$ python3 -q
>>> import numpy as np
>>> np.set_printoptions(suppress=True, linewidth=200)
>>> W0 = np.load("sample4.npy")
>>> W0
array([[  0, -10,  -6, -10, -10, -10, -10, -10],
       [  0,   0,   0,   0,   0,   0,   0,   0],
       [  0, -10,  -6, -10, -10, -10, -10, -10],
       [  0,  -5,  -3,  -5,  -5,  -5,  -5,  -5],
       [  0,  15,   9,  15,  15,  15,  15,  15],
       [  0,   0,   0,   0,   0,   0,   0,   0],
       [  0, -10,  -6, -10, -10, -10, -10, -10],
       [  0, -10,  -6, -10, -10, -10, -10, -10],
       [  0,  15,   9,  15,  15,  15,  15,  15],
       [  0,   5,   3,   5,   5,   5,   5,   5],
       [  0,  -5,  -3,  -5,  -5,  -5,  -5,  -5],
       [  0,   0,   0,   0,   0,   0,   0,   0]])
>>> left, sv, Vh = np.linalg.svd(W0)
>>> np.argmax(sv[:-1] / (sv[1:] + 1e-6)) + 1
np.int64(1)
>>> sv.round(1) + 0
array([76.7,  0. ,  0. ,  0. ,  0. ,  0. ,  0. ,  0. ])
>>> Y = left[:, :1] @ np.diag(sv[:1]) @ Vh[:1]
>>> np.round(np.linalg.norm(W0 - Y, 2), 1), np.round(sv[1], 1)
(np.float64(0.0), np.float64(0.0))
>>> np.linalg.matrix_rank(W0, rtol=0.05)
np.int64(1)
>>> Y.round(1) + 0
array([[  0., -10.,  -6., -10., -10., -10., -10., -10.],
       [  0.,   0.,   0.,   0.,   0.,   0.,   0.,   0.],
       [  0., -10.,  -6., -10., -10., -10., -10., -10.],
       [  0.,  -5.,  -3.,  -5.,  -5.,  -5.,  -5.,  -5.],
       [  0.,  15.,   9.,  15.,  15.,  15.,  15.,  15.],
       [  0.,   0.,   0.,   0.,   0.,   0.,   0.,   0.],
       [  0., -10.,  -6., -10., -10., -10., -10., -10.],
       [  0., -10.,  -6., -10., -10., -10., -10., -10.],
       [  0.,  15.,   9.,  15.,  15.,  15.,  15.,  15.],
       [  0.,   5.,   3.,   5.,   5.,   5.,   5.,   5.],
       [  0.,  -5.,  -3.,  -5.,  -5.,  -5.,  -5.,  -5.],
       [  0.,   0.,   0.,   0.,   0.,   0.,   0.,   0.]])
>>> rng = np.random.default_rng(5561)
>>> Y = W0 + rng.integers(-2, 3, (12, 1)) @ rng.integers(-2, 3, (1, 8))
>>> Y
array([[  2, -12,  -4,  -6, -12,  -6,  -6, -10],
       [  2,  -2,   2,   4,  -2,   4,   4,   0],
       [ -2,  -8,  -8, -14,  -8, -14, -14, -10],
       [ -2,  -3,  -5,  -9,  -3,  -9,  -9,  -5],
       [  0,  15,   9,  15,  15,  15,  15,  15],
       [  1,  -1,   1,   2,  -1,   2,   2,   0],
       [ -1,  -9,  -7, -12,  -9, -12, -12, -10],
       [ -2,  -8,  -8, -14,  -8, -14, -14, -10],
       [  1,  14,  10,  17,  14,  17,  17,  15],
       [  1,   4,   4,   7,   4,   7,   7,   5],
       [  0,  -5,  -3,  -5,  -5,  -5,  -5,  -5],
       [ -1,   1,  -1,  -2,   1,  -2,  -2,   0]])
>>> Y - W0
array([[ 2, -2,  2,  4, -2,  4,  4,  0],
       [ 2, -2,  2,  4, -2,  4,  4,  0],
       [-2,  2, -2, -4,  2, -4, -4,  0],
       [-2,  2, -2, -4,  2, -4, -4,  0],
       [ 0,  0,  0,  0,  0,  0,  0,  0],
       [ 1, -1,  1,  2, -1,  2,  2,  0],
       [-1,  1, -1, -2,  1, -2, -2,  0],
       [-2,  2, -2, -4,  2, -4, -4,  0],
       [ 1, -1,  1,  2, -1,  2,  2,  0],
       [ 1, -1,  1,  2, -1,  2,  2,  0],
       [ 0,  0,  0,  0,  0,  0,  0,  0],
       [-1,  1, -1, -2,  1, -2, -2,  0]])
>>> np.round(np.linalg.svd(Y - W0, compute_uv=False), 1) + 0
array([20.,  0.,  0.,  0.,  0.,  0.,  0.,  0.])
>>> np.abs(Y - W0).sum(axis=1)
array([20, 20, 20, 20,  0, 10, 10, 20, 10, 10,  0, 10])
>>> J = np.load("test7.npy")
>>> J
array([[  2.8,   1.2,   3.4],
       [  7.3,  -5.1,   7.7],
       [  1.2,   5.2,   0.8],
       [ -4.5,   9.4,  -2.4],
       [ -6.3,  17.4,  -7.4],
       [ -2. ,   2.5,   2.1],
       [  2.3,  -8.2,   9. ],
       [ -2.9,   8.5,  -1.6],
       [ -0.5,  10. ,  -2.2],
       [  1.5,   2.4,   2.5],
       [  2.8,  -0.7,   4.5],
       [ -6. ,  -1.7,   4.1],
       [-12.3,  16.9,  -7.8],
       [ -0.1,  -3.9,   6.1],
       [ -5.4,   8.7,  -2. ],
       [  3.1,   9.2,  -1.3],
       [ -4.2,   6. ,  -0.3],
       [ -3.6,   7.7,  -1.2],
       [ -0.3,   1.1,   3.1],
       [ -2. ,   7.7,  -1. ],
       [ -5.9,  13.2,  -4.9],
       [  7.3,   5.4,   1.4],
       [-10.4,  12.1,  -4.7],
       [  6.4,   4.4,   1.9],
       [  4.6,  -4.4,   7. ],
       [ -1.6,   5.8,   0.1],
       [  2.7,  11.1,  -2.5],
       [  1. ,  11.7,  -3.1],
       [  3.3,   4.3,   1.6],
       [ -8.5,   0.7,   2.4],
       [-14.4,   8.3,  -2.9],
       [  8. ,  -8.8,  10. ],
       [  0.9,   0.7,   3.5],
       [  4.7,  -0.1,   4.4],
       [ -8.8,  10. ,  -3.3],
       [  0. ,   6.2,   0.1],
       [ -0.1,  12.5,  -3.7],
       [  2.5,   3.3,   2.1],
       [  1.8,  -4.7,   6.8],
       [ -2.7,   7.9,  -1.3],
       [-10.6,  19.1,  -8.9],
       [ -3.3,  16.8,  -6.7],
       [-10.8,  17.3,  -7.9],
       [ -2.5,  -2.8,   5.2]])
>>> Xc = J - J.mean(axis=0)
>>> left, sv, Vh = np.linalg.svd(Xc, full_matrices=False)
>>> np.abs(left[:, 0]).argmax()
np.int64(31)
>>> (np.sign(left[:, 0]) == np.sign(left[0, 0])).astype(int)
array([1, 1, 1, 0, 0, 1, 1, 0, 0, 1, 1, 1, 0, 1, 0, 0, 0, 0, 1, 0, 0, 1, 0, 1, 1, 0, 0, 0, 1, 1, 0, 1, 1, 1, 0, 1, 0, 1, 1, 0, 0, 0, 0, 1])
>>> np.round(sv ** 2 / (sv ** 2).sum(), 1) + 0
array([0.9, 0.1, 0. ])
>>> np.round(Xc.mean(axis=0), 1) + 0
array([0., 0., 0.])
>>> np.searchsorted(np.cumsum(sv ** 2) / (sv ** 2).sum(), 0.9) + 1
np.int64(2)
